% ipython --no-banner

In [1]: import numpy as np

In [2]: from numpy import linalg as LA

In [3]: np.set_printoptions(suppress=True, linewidth=120)

In [4]: def rnd(a):
   ...:     return np.round(a, 2) + 0
   ...: 

In [5]: M = np.load("data.npy")

In [6]: M
Out[6]: 
array([[ 0.04,  0.46,  0.91],
       [-0.04, -1.2 , -2.4 ],
       [-0.04,  2.05,  4.2 ],
       [ 0.03,  1.56,  3.  ],
       [ 0.03, -1.79, -3.73],
       [-0.08, -1.45, -2.92],
       [-0.03,  0.39,  0.71],
       [-0.02,  0.82,  1.61],
       [-0.07,  0.19,  0.53],
       [-0.11,  1.27,  2.57],
       [-0.04,  0.22,  0.29],
       [ 0.09, -0.23, -0.45],
       [ 0.03,  0.01, -0.03],
       [-0.05, -0.15, -0.48],
       [ 0.02,  1.35,  2.7 ],
       [-0.06, -0.19, -0.18],
       [ 0.02, -1.04, -2.12],
       [-0.01,  1.04,  2.22],
       [ 0.06,  0.39,  0.82],
       [-0.04, -0.78, -1.52],
       [ 0.07, -0.69, -1.3 ],
       [ 0.  ,  0.16,  0.31],
       [ 0.04,  1.35,  2.65],
       [ 0.02,  1.25,  2.37],
       [-0.08,  1.34,  2.6 ],
       [ 0.01, -1.62, -3.18],
       [ 0.05,  1.24,  2.54],
       [ 0.09,  0.28,  0.65],
       [-0.03, -0.74, -1.27],
       [ 0.05, -0.69, -1.34],
       [-0.05,  2.25,  4.52]])

In [7]: Xs = M - M.mean(axis=0)

In [8]: evecs = LA.svd(Xs)[2][:1]

In [9]: out = Xs - Xs @ evecs.T @ evecs

In [10]: rnd(out.std(axis=0))
Out[10]: array([0.05, 0.04, 0.02])

In [11]: print(LA.norm(out, axis=1).round(6).argmax())
15

In [12]: mat = np.load("m.npy")

In [13]: mat
Out[13]: 
array([[ 1.,  3.,  0.,  0.,  0.,  0.,  0.],
       [ 3.,  0.,  3.,  0.,  0.,  0.,  0.],
       [ 0.,  3., -1.,  3.,  0.,  0.,  0.],
       [ 0.,  0.,  3.,  2.,  3.,  0.,  0.],
       [ 0.,  0.,  0.,  3.,  0.,  3.,  0.],
       [ 0.,  0.,  0.,  0.,  3., -1.,  3.],
       [ 0.,  0.,  0.,  0.,  0.,  3., -2.]])

In [14]: mat.sum(axis=1)
Out[14]: array([4., 6., 5., 8., 6., 5., 1.])

In [15]: rnd(LA.norm(mat))
Out[15]: np.float64(10.91)

In [16]: print(rnd(mat.mean(axis=0)))
[0.57 0.86 0.71 1.14 0.86 0.71 0.14]

In [17]: r0 = np.array([-4, 0, 3, -3, 2, -3, -4])

In [18]: out = mat + np.outer(r0, np.eye(7)[0])

In [19]: rnd(LA.det(out) / LA.det(mat)), rnd(1 + LA.solve(mat, r0)[0])
Out[19]: (np.float64(2.5), np.float64(2.5))

In [20]: LA.matrix_rank(out - mat)
Out[20]: np.int64(1)

In [21]: out
Out[21]: 
array([[-3.,  3.,  0.,  0.,  0.,  0.,  0.],
       [ 3.,  0.,  3.,  0.,  0.,  0.,  0.],
       [ 3.,  3., -1.,  3.,  0.,  0.,  0.],
       [-3.,  0.,  3.,  2.,  3.,  0.,  0.],
       [ 2.,  0.,  0.,  3.,  0.,  3.,  0.],
       [-3.,  0.,  0.,  0.,  3., -1.,  3.],
       [-4.,  0.,  0.,  0.,  0.,  3., -2.]])

In [22]: LA.matrix_rank(LA.inv(out) - LA.inv(mat), tol=1e-8)
Out[22]: np.int64(1)

In [23]: evals, evecs = LA.eigh(mat)

In [24]: x0 = np.array([2, 7, 4, -5, -9, 6, -3])

In [25]: print(x0 @ mat @ x0)
-46.0

In [26]: print(rnd(LA.eigvalsh(mat[1:, 1:])))
[-5.73 -4.46 -1.77  1.13  2.99  5.83]

In [27]: (np.sign(evecs[:, -1].round(6)) == np.sign(evecs[0, -1].round(6))).astype(int)
Out[27]: array([1, 1, 1, 1, 1, 1, 1])

In [28]: out = np.array([[4, 2, 0, 5, 5, 0, 1, 5],
    ...:     [1, 5, 2, 0, 2, 5, 1, 0],
    ...:     [0, 4, 5, 4, 0, 2, 4, 4],
    ...:     [0, 1, 5, 1, 0, 4, 2, 5],
    ...:     [5, 0, 3, 3, 0, 2, 0, 1],
    ...:     [1, 2, 5, 4, 5, 0, 1, 4],
    ...:     [1, 3, 0, 3, 2, 1, 5, 3],
    ...:     [3, 4, 1, 3, 4, 5, 1, 2]])

In [29]: feats = out + out.T

In [30]: feats
Out[30]: 
array([[ 8,  3,  0,  5, 10,  1,  2,  8],
       [ 3, 10,  6,  1,  2,  7,  4,  4],
       [ 0,  6, 10,  9,  3,  7,  4,  5],
       [ 5,  1,  9,  2,  3,  8,  5,  8],
       [10,  2,  3,  3,  0,  7,  2,  5],
       [ 1,  7,  7,  8,  7,  0,  2,  9],
       [ 2,  4,  4,  5,  2,  2, 10,  4],
       [ 8,  4,  5,  8,  5,  9,  4,  4]])

In [31]: evals, evecs = LA.eigh(feats)

In [32]: x0 = np.array([0, -1, 3, 3, 3, 1, 1, -2])

In [33]: (np.sign(evecs[:, -1].round(6)) == np.sign(evecs[0, -1].round(6))).astype(int)
Out[33]: array([1, 1, 1, 1, 1, 1, 1, 1])

In [34]: np.abs(feats).sum(axis=1).max(), rnd(np.abs(evals).max())
Out[34]: (np.int64(47), np.float64(39.66))

In [35]: rnd(x0 @ feats @ x0 / (x0 @ x0)), rnd(evals[0]), rnd(evals[-1])
Out[35]: (np.float64(8.47), np.float64(-12.83), np.float64(39.66))

In [36]: Xs = M - M.mean(axis=1)
Traceback (most recent call last):
  Cell In[36], line 1
    Xs = M - M.mean(axis=1)
ValueError: operands could not be broadcast together with shapes (31,3) (31,) 


In [37]: Xs = M - M.mean(axis=0)

In [38]: left, sv, Vh = LA.svd(Xs, full_matrices=False)

In [39]: rnd(np.abs(Vh[-1]))
Out[39]: array([0.12, 0.89, 0.44])

In [40]: LA.matrix_rank(Xs)
Out[40]: np.int64(3)

In [41]: print(np.searchsorted(np.cumsum(sv ** 2) / (sv ** 2).sum(), 0.9) + 1)
1

In [42]: r0, g = feats[6], feats[5]

In [43]: r0 @ r0
Out[43]: np.int64(185)

In [44]: r0 @ g
Out[44]: np.int64(168)

In [45]: p = (r0 @ g) / (r0 @ r0) * r0

In [46]: rnd(g - p)
Out[46]: array([-0.82,  3.37,  3.37,  3.46,  5.18, -1.82, -7.08,  5.37])

In [47]: (g - p) @ r0
Out[47]: np.float64(0.0)

In [48]: LA.matrix_rank(np.outer(r0, g))
Out[48]: np.int64(1)

In [49]: np.outer(r0, g)
Out[49]: 
array([[ 2, 14, 14, 16, 14,  0,  4, 18],
       [ 4, 28, 28, 32, 28,  0,  8, 36],
       [ 4, 28, 28, 32, 28,  0,  8, 36],
       [ 5, 35, 35, 40, 35,  0, 10, 45],
       [ 2, 14, 14, 16, 14,  0,  4, 18],
       [ 2, 14, 14, 16, 14,  0,  4, 18],
       [10, 70, 70, 80, 70,  0, 20, 90],
       [ 4, 28, 28, 32, 28,  0,  8, 36]])

In [50]: rnd(LA.norm(r0 + g) ** 2 + LA.norm(r0 - g) ** 2)
Out[50]: np.float64(964.0)

In [51]: rnd(p)
Out[51]: array([1.82, 3.63, 3.63, 4.54, 1.82, 1.82, 9.08, 3.63])

In [52]: LA.determinant(feats)
Traceback (most recent call last):
  Cell In[52], line 1
    LA.determinant(feats)
AttributeError: module 'numpy.linalg' has no attribute 'determinant'


In [53]: print(np.trace(feats))
44

In [54]: LA.matrix_power(feats, 3)
Out[54]: 
array([[ 7048,  6291,  7265,  7654,  6695,  6758,  5319,  8763],
       [ 6291,  7190,  8683,  7524,  5567,  8040,  6007,  8385],
       [ 7265,  8683, 10946,  9824,  7069,  9587,  7383, 10429],
       [ 7654,  7524,  9824,  8614,  6482,  9248,  6817,  9812],
       [ 6695,  5567,  7069,  6482,  4976,  7353,  5053,  7461],
       [ 6758,  8040,  9587,  9248,  7353,  7928,  6522, 10077],
       [ 5319,  6007,  7383,  6817,  5053,  6522,  5534,  7370],
       [ 8763,  8385, 10429,  9812,  7461, 10077,  7370, 10748]])

In [55]: print(rnd(np.abs(LA.eigvals(feats)).max()))
39.66

In [56]: m1 = np.load("run3.npy")

In [57]: m1
Out[57]: 
array([[-3,  3, -2, -1, -2],
       [ 0, -1, -3,  3,  3],
       [-3,  5,  4, -7, -8]])

In [58]: rk = LA.matrix_rank(m1)

In [59]: rk
Out[59]: np.int64(2)

In [60]: null = LA.svd(m1)[2][rk:].T

In [61]: [int(LA.matrix_rank(m1[:i])) for i in range(1, len(m1) + 1)]
Out[61]: [1, 2, 2]

In [62]: rnd(m1 @ null)
Out[62]: 
array([[0., 0., 0.],
       [0., 0., 0.],
       [0., 0., 0.]])

In [63]: rnd(null @ null.T)
Out[63]: 
array([[ 0.65,  0.33, -0.31, -0.04, -0.16],
       [ 0.33,  0.66,  0.18,  0.15,  0.25],
       [-0.31,  0.18,  0.41,  0.28,  0.18],
       [-0.04,  0.15,  0.28,  0.67, -0.34],
       [-0.16,  0.25,  0.18, -0.34,  0.61]])

In [64]: F = np.load("x.npy")

In [65]: print(F)
[[-1.15  0.02 -0.99]
 [-0.21 -0.07 -1.33]
 [-1.22  0.13 -1.53]
 [-0.83  0.12 -1.16]
 [-0.91 -0.3  -1.1 ]
 [-0.35 -0.24 -0.91]
 [-0.83 -0.16 -1.06]
 [-0.51 -0.59 -1.54]
 [-0.98 -0.1  -1.27]
 [-0.7   0.2  -0.9 ]
 [-0.53  0.1  -1.17]
 [-1.26 -0.38 -1.02]
 [-0.87 -0.26 -0.29]
 [-0.9   0.35 -0.92]
 [-0.79 -0.96  2.2 ]
 [-1.01 -1.51  1.76]
 [-1.56 -1.36  2.11]
 [-0.93 -1.1   1.54]
 [-1.22 -0.87  2.4 ]
 [-0.96 -0.88  1.66]
 [-0.7  -0.49  1.96]
 [-1.07 -1.33  2.39]
 [-1.21 -0.93  2.23]
 [-0.58 -0.81  1.97]
 [-1.25 -1.01  1.82]
 [-1.78 -1.17  2.28]
 [-0.88 -1.03  2.13]
 [-0.28 -1.03  1.75]]

In [66]: gram = np.cov(F, rowvar=False)

In [67]: gram.shape
Out[67]: (3, 3)

In [68]: print(rnd(np.corrcoef(F[:, 0], F[:, 1])[0, 1]))
0.34

In [69]: rnd(LA.eigvalsh(gram)[::-1])
Out[69]: array([2.82, 0.12, 0.06])

In [70]: rnd(np.polyfit(F[:, 0], F[:, 1], 1))
Out[70]: array([ 0.51, -0.09])

In [71]: rnd(F.std(axis=0))
Out[71]: array([0.36, 0.54, 1.58])
